% ipython --no-banner

In [1]: import numpy as np

In [2]: np.set_printoptions(suppress=True, linewidth=160)

In [3]: tidy = lambda a: np.round(a, 3) + 0

In [4]: X = np.loadtxt("out14.csv", delimiter=",")

In [5]: tidy(X)
Out[5]: 
array([[0.286, 0.214, 0.071, 0.214, 0.214, 0.   ],
       [0.   , 0.375, 0.375, 0.   , 0.125, 0.125],
       [0.077, 0.231, 0.231, 0.077, 0.231, 0.154],
       [0.091, 0.091, 0.273, 0.364, 0.091, 0.091],
       [0.2  , 0.2  , 0.2  , 0.133, 0.267, 0.   ],
       [0.1  , 0.1  , 0.2  , 0.2  , 0.2  , 0.2  ]])

In [6]: tidy(np.linalg.matrix_power(X, 100))
Out[6]: 
array([[0.11 , 0.224, 0.242, 0.137, 0.19 , 0.097],
       [0.11 , 0.224, 0.242, 0.137, 0.19 , 0.097],
       [0.11 , 0.224, 0.242, 0.137, 0.19 , 0.097],
       [0.11 , 0.224, 0.242, 0.137, 0.19 , 0.097],
       [0.11 , 0.224, 0.242, 0.137, 0.19 , 0.097],
       [0.11 , 0.224, 0.242, 0.137, 0.19 , 0.097]])

In [7]: X @ np.ones(6)
Out[7]: array([1., 1., 1., 1., 1., 1.])

In [8]: p = np.eye(6)[1]

In [9]: for _ in range(5):
   ...:     p = p @ X
   ...:     print(p.round(3))
   ...: 
[0.    0.375 0.375 0.    0.125 0.125]
[0.066 0.265 0.277 0.071 0.192 0.13 ]
[0.098 0.235 0.251 0.113 0.195 0.108]
[0.107 0.227 0.244 0.129 0.192 0.1  ]
[0.11  0.225 0.243 0.134 0.191 0.098]

In [10]: x0 = np.array([-7, 3, 3, 9, 7, 1])

In [11]: (X @ x0).argmax()
Out[11]: np.int64(3)

In [12]: tidy(X @ x0)
Out[12]: array([2.286, 3.25 , 3.308, 4.455, 2.867, 3.6  ])

In [13]: X @ np.ones(6)
Out[13]: array([1., 1., 1., 1., 1., 1.])

In [14]: np.linalg.norm(X @ x0) <= np.linalg.norm(X, 2) * np.linalg.norm(x0) + 1e-9
Out[14]: np.True_

In [15]: tidy(X @ np.eye(6)[5])
Out[15]: array([0.   , 0.125, 0.154, 0.091, 0.   , 0.2  ])

In [16]: np.allclose(X @ X.T, X.T @ X)
Out[16]: False

In [17]: tidy(np.abs(np.linalg.eigvals(X)).max())
Out[17]: np.float64(1.0)

In [18]: tidy(np.trace(X))
Out[18]: np.float64(1.722)

In [19]: tidy(np.linalg.det(X))
Out[19]: np.float64(0.0)

In [20]: tidy((X + X.T) / 2)
Out[20]: 
array([[0.286, 0.107, 0.074, 0.153, 0.207, 0.05 ],
       [0.107, 0.375, 0.303, 0.045, 0.162, 0.112],
       [0.074, 0.303, 0.231, 0.175, 0.215, 0.177],
       [0.153, 0.045, 0.175, 0.364, 0.112, 0.145],
       [0.207, 0.162, 0.215, 0.112, 0.267, 0.1  ],
       [0.05 , 0.112, 0.177, 0.145, 0.1  , 0.2  ]])

In [21]: E = np.load("block18.npy")

In [22]: E
Out[22]: 
array([[ 0,  1,  1],
       [ 2,  1,  2],
       [ 1,  2, 13]])

In [23]: out = np.linalg.inv(E)

In [24]: tidy(np.linalg.cond(E))
Out[24]: np.float64(16.664)

In [25]: (np.abs(out) > 1e-9).astype(int)
Out[25]: 
array([[1, 1, 1],
       [1, 1, 1],
       [1, 1, 1]])

In [26]: tidy(np.linalg.slogdet(E)[0])
Out[26]: np.float64(-1.0)

In [27]: tidy(E @ out)
Out[27]: 
array([[1., 0., 0.],
       [0., 1., 0.],
       [0., 0., 1.]])

In [28]: tidy(np.linalg.det(2 * E)), tidy(np.linalg.det(E))
Out[28]: (np.float64(-168.0), np.float64(-21.0))

In [29]: tidy(np.linalg.eigvals(E).sum().real)
Out[29]: np.float64(14.0)

In [30]: tidy(np.linalg.det(E.T))
Out[30]: np.float64(-21.0)

In [31]: np.einsum("ii->", E)
Out[31]: np.int64(14)

In [32]: np.kron(np.eye(2, dtype=int), E)
Out[32]: 
array([[ 0,  1,  1,  0,  0,  0],
       [ 2,  1,  2,  0,  0,  0],
       [ 1,  2, 13,  0,  0,  0],
       [ 0,  0,  0,  0,  1,  1],
       [ 0,  0,  0,  2,  1,  2],
       [ 0,  0,  0,  1,  2, 13]])

In [33]: np.linalg.matrix_power(E, 2)
Out[33]: 
array([[  3,   3,  15],
       [  4,   7,  30],
       [ 17,  29, 174]])

In [34]: tidy(np.abs(np.linalg.eigvals(E)).max())
Out[34]: np.float64(13.437)

In [35]: np.allclose(E @ E.T, E.T @ E)
Out[35]: False

In [36]: E @ E
Out[36]: 
array([[  3,   3,  15],
       [  4,   7,  30],
       [ 17,  29, 174]])

In [37]: (E + E.T) / 2
Out[37]: 
array([[ 0. ,  1.5,  1. ],
       [ 1.5,  1. ,  2. ],
       [ 1. ,  2. , 13. ]])

In [38]: np.trace(E)
Out[38]: np.int64(14)

In [39]: np.allclose(E, E.T)
Out[39]: False

In [40]: tidy(np.linalg.det(E))
Out[40]: np.float64(-21.0)

In [41]: (E - E.T) / 2
Out[41]: 
array([[ 0. , -0.5,  0. ],
       [ 0.5,  0. ,  0. ],
       [ 0. ,  0. ,  0. ]])

In [42]: gram = E.T @ E

In [43]: np.allclose(gram, gram.T)
Out[43]: True

In [44]: np.trace(gram), (E ** 2).sum()
Out[44]: (np.int64(185), np.int64(185))

In [45]: np.linalg.matrix_rank(gram)
Out[45]: np.int64(3)

In [46]: F = np.diag(20 * np.array([1, 0, 0, 2, 2])) + np.array([[0, 3, 1, 1, 0],
    ...:     [2, 0, 3, 0, 3],
    ...:     [0, 1, 2, 3, 0],
    ...:     [2, 0, 3, 1, 3],
    ...:     [1, 3, 0, 2, 3]])

In [47]: F
Out[47]: 
array([[20,  3,  1,  1,  0],
       [ 2,  0,  3,  0,  3],
       [ 0,  1,  2,  3,  0],
       [ 2,  0,  3, 41,  3],
       [ 1,  3,  0,  2, 43]])

In [48]: ev, vecs = np.linalg.eig(F)

In [49]: tidy(np.sort(np.linalg.eigvals(F @ F)))
Out[49]: array([   2.01 ,    7.304,  407.01 , 1569.208, 2018.468])

In [50]: tidy(np.prod(ev))
Out[50]: np.float64(-137555.0)

In [51]: tidy(ev)
Out[51]: array([44.927, 39.613, 20.174, -1.418,  2.703])

In [52]: M = np.load("test5.npy")

In [53]: M
Out[53]: 
array([[5., 1., 0., 0., 0., 0.],
       [0., 5., 1., 0., 0., 0.],
       [0., 0., 5., 1., 0., 0.],
       [0., 0., 0., 5., 1., 0.],
       [0., 0., 0., 0., 5., 1.],
       [0., 0., 0., 0., 0., 5.]])

In [54]: rng = np.random.default_rng(24)

In [55]: out = M + rng.integers(-2, 3, (6, 4)) @ rng.integers(-2, 3, (4, 6))

In [56]: out
Out[56]: 
array([[ 4., -3.,  0.,  2., -3.,  0.],
       [ 5.,  9.,  0.,  2.,  3.,  0.],
       [ 0.,  0.,  5.,  1.,  0.,  0.],
       [ 2.,  3., -2.,  1.,  0., -1.],
       [-5.,  3.,  4., -2., 11.,  0.],
       [-5., -2.,  2., -2., -1.,  3.]])

In [57]: out - M
Out[57]: 
array([[-1., -4.,  0.,  2., -3.,  0.],
       [ 5.,  4., -1.,  2.,  3.,  0.],
       [ 0.,  0.,  0.,  0.,  0.,  0.],
       [ 2.,  3., -2., -4., -1., -1.],
       [-5.,  3.,  4., -2.,  6., -1.],
       [-5., -2.,  2., -2., -1., -2.]])

In [58]: tidy(np.linalg.svd(out - M, compute_uv=False))
Out[58]: array([10.74 , 10.091,  5.806,  1.454,  0.   ,  0.   ])

In [59]: np.abs(out - M).sum(axis=1)
Out[59]: array([10., 15.,  0., 13., 21., 14.])

In [60]: out = F / np.linalg.norm(F, axis=1, keepdims=True)

In [61]: gram = out @ out.T

In [62]: (gram - 2 * np.eye(5)).round(6).argmax(axis=1)
Out[62]: array([1, 4, 3, 2, 1])

In [63]: tidy(np.linalg.norm(out, axis=1))
Out[63]: array([1., 1., 1., 1., 1.])

In [64]: np.prod(np.diag(M)), tidy(np.linalg.det(M))
Out[64]: (np.float64(15625.0), np.float64(15625.0))

In [65]: M @ M
Out[65]: 
array([[25., 10.,  1.,  0.,  0.,  0.],
       [ 0., 25., 10.,  1.,  0.,  0.],
       [ 0.,  0., 25., 10.,  1.,  0.],
       [ 0.,  0.,  0., 25., 10.,  1.],
       [ 0.,  0.,  0.,  0., 25., 10.],
       [ 0.,  0.,  0.,  0.,  0., 25.]])

In [66]: arr = np.load("x.npy")

In [67]: arr
Out[67]: 
array([[ 2.3, -1. ,  0. , -1. ],
       [ 2. ,  0.3,  2. ,  0. ],
       [-1. ,  2. ,  2.3,  2. ],
       [ 2. , -1. ,  0. , -0.7]])

In [68]: tidy(np.linalg.norm(arr, 2) / np.linalg.norm(arr))
Out[68]: np.float64(0.792)

In [69]: np.linalg.matrix_rank(arr, rtol=0.1)
Out[69]: np.int64(2)

In [70]: U, sv, Vt = np.linalg.svd(arr, full_matrices=False)

In [71]: tidy(np.cumsum(sv ** 2) / np.sum(sv ** 2))
Out[71]: array([0.627, 0.997, 1.   , 1.   ])

In [72]: tidy(np.abs(Vt[0]))
Out[72]: array([0.659, 0.502, 0.29 , 0.48 ])

In [73]: U.shape, sv.shape, Vt.shape
Out[73]: ((4, 4), (4,), (4, 4))

In [74]: (sv > 1e-8).sum()
Out[74]: np.int64(4)

In [75]: tidy(U.T @ U)
Out[75]: 
array([[1., 0., 0., 0.],
       [0., 1., 0., 0.],
       [0., 0., 1., 0.],
       [0., 0., 0., 1.]])

In [76]: tidy(np.sqrt((sv ** 2).sum())), tidy(np.linalg.norm(arr))
Out[76]: (np.float64(5.93), np.float64(5.93))

In [77]: np.allclose(U * sv @ Vt, arr)
Out[77]: True

In [78]: ev, vecs = np.linalg.eig(arr)

In [79]: tidy(np.sort(np.linalg.eigvals(np.linalg.inv(arr))))
Out[79]: array([-2.315,  0.33 ,  0.769,  3.333])

In [80]: tidy(np.prod(ev))
Out[80]: np.float64(-0.511)

In [81]: out = np.array([[-3, 2], [1, -2]])

In [82]: cent = np.array([[-3, 4, -8], [0, -2, -7], [5, -6, 8]])

In [83]: W0 = np.kron(out, cent)

In [84]: W0
Out[84]: 
array([[  9, -12,  24,  -6,   8, -16],
       [  0,   6,  21,   0,  -4, -14],
       [-15,  18, -24,  10, -12,  16],
       [ -3,   4,  -8,   6,  -8,  16],
       [  0,  -2,  -7,   0,   4,  14],
       [  5,  -6,   8, -10,  12, -16]])

In [85]: th = np.radians(45)

In [86]: R = np.eye(6)

In [87]: R[4, 4] = R[0, 0] = np.cos(th)

In [88]: R[4, 0], R[0, 4] = -np.sin(th), np.sin(th)

In [89]: tidy(R)
Out[89]: 
array([[ 0.707,  0.   ,  0.   ,  0.   ,  0.707,  0.   ],
       [ 0.   ,  1.   ,  0.   ,  0.   ,  0.   ,  0.   ],
       [ 0.   ,  0.   ,  1.   ,  0.   ,  0.   ,  0.   ],
       [ 0.   ,  0.   ,  0.   ,  1.   ,  0.   ,  0.   ],
       [-0.707,  0.   ,  0.   ,  0.   ,  0.707,  0.   ],
       [ 0.   ,  0.   ,  0.   ,  0.   ,  0.   ,  1.   ]])

In [90]: out = W0 @ R.T

In [91]: tidy(np.abs(out - W0).max(axis=0))
Out[91]: array([ 7.021,  0.   ,  0.   ,  0.   , 14.121,  0.   ])

In [92]: tidy(out)
Out[92]: 
array([[ 12.021, -12.   ,  24.   ,  -6.   ,  -0.707, -16.   ],
       [ -2.828,   6.   ,  21.   ,   0.   ,  -2.828, -14.   ],
       [-19.092,  18.   , -24.   ,  10.   ,   2.121,  16.   ],
       [ -7.778,   4.   ,  -8.   ,   6.   ,  -3.536,  16.   ],
       [  2.828,  -2.   ,  -7.   ,   0.   ,   2.828,  14.   ],
       [ 12.021,  -6.   ,   8.   , -10.   ,   4.95 , -16.   ]])

In [93]: np.allclose(W0 @ W0.T, out @ out.T)
Out[93]: True

In [94]: np.allclose(W0 @ W0.T, W0.T @ W0)
Out[94]: False

In [95]: (W0 + W0.T) / 2
Out[95]: 
array([[  9. ,  -6. ,   4.5,  -4.5,   4. ,  -5.5],
       [ -6. ,   6. ,  19.5,   2. ,  -3. , -10. ],
       [  4.5,  19.5, -24. ,   1. ,  -9.5,  12. ],
       [ -4.5,   2. ,   1. ,   6. ,  -4. ,   3. ],
       [  4. ,  -3. ,  -9.5,  -4. ,   4. ,  13. ],
       [ -5.5, -10. ,  12. ,   3. ,  13. , -16. ]])

In [96]: np.trace(W0)
Out[96]: np.int64(-15)

In [97]: tidy(np.sort(np.abs(np.linalg.eigvals(W0))))
Out[97]: array([ 1.205,  4.821,  5.345,  7.14 , 21.381, 28.559])

In [98]: (W0 - W0.T) / 2
Out[98]: 
array([[  0. ,  -6. ,  19.5,  -1.5,   4. , -10.5],
       [  6. ,   0. ,   1.5,  -2. ,  -1. ,  -4. ],
       [-19.5,  -1.5,   0. ,   9. ,  -2.5,   4. ],
       [  1.5,   2. ,  -9. ,   0. ,  -4. ,  13. ],
       [ -4. ,   1. ,   2.5,   4. ,   0. ,   1. ],
       [ 10.5,   4. ,  -4. , -13. ,  -1. ,   0. ]])

In [99]: np.linalg.matrix_power(W0, 3)
Out[99]: 
array([[ 10621,  -9804,  21156, -10374,   9576, -20664],
       [  4515,   -860,  16254,  -4410,    840, -15876],
       [-10965,  11352, -18920,  10710, -11088,  18480],
       [ -5187,   4788, -10332,   5434,  -5016,  10824],
       [ -2205,    420,  -7938,   2310,   -440,   8316],
       [  5355,  -5544,   9240,  -5610,   5808,  -9680]])
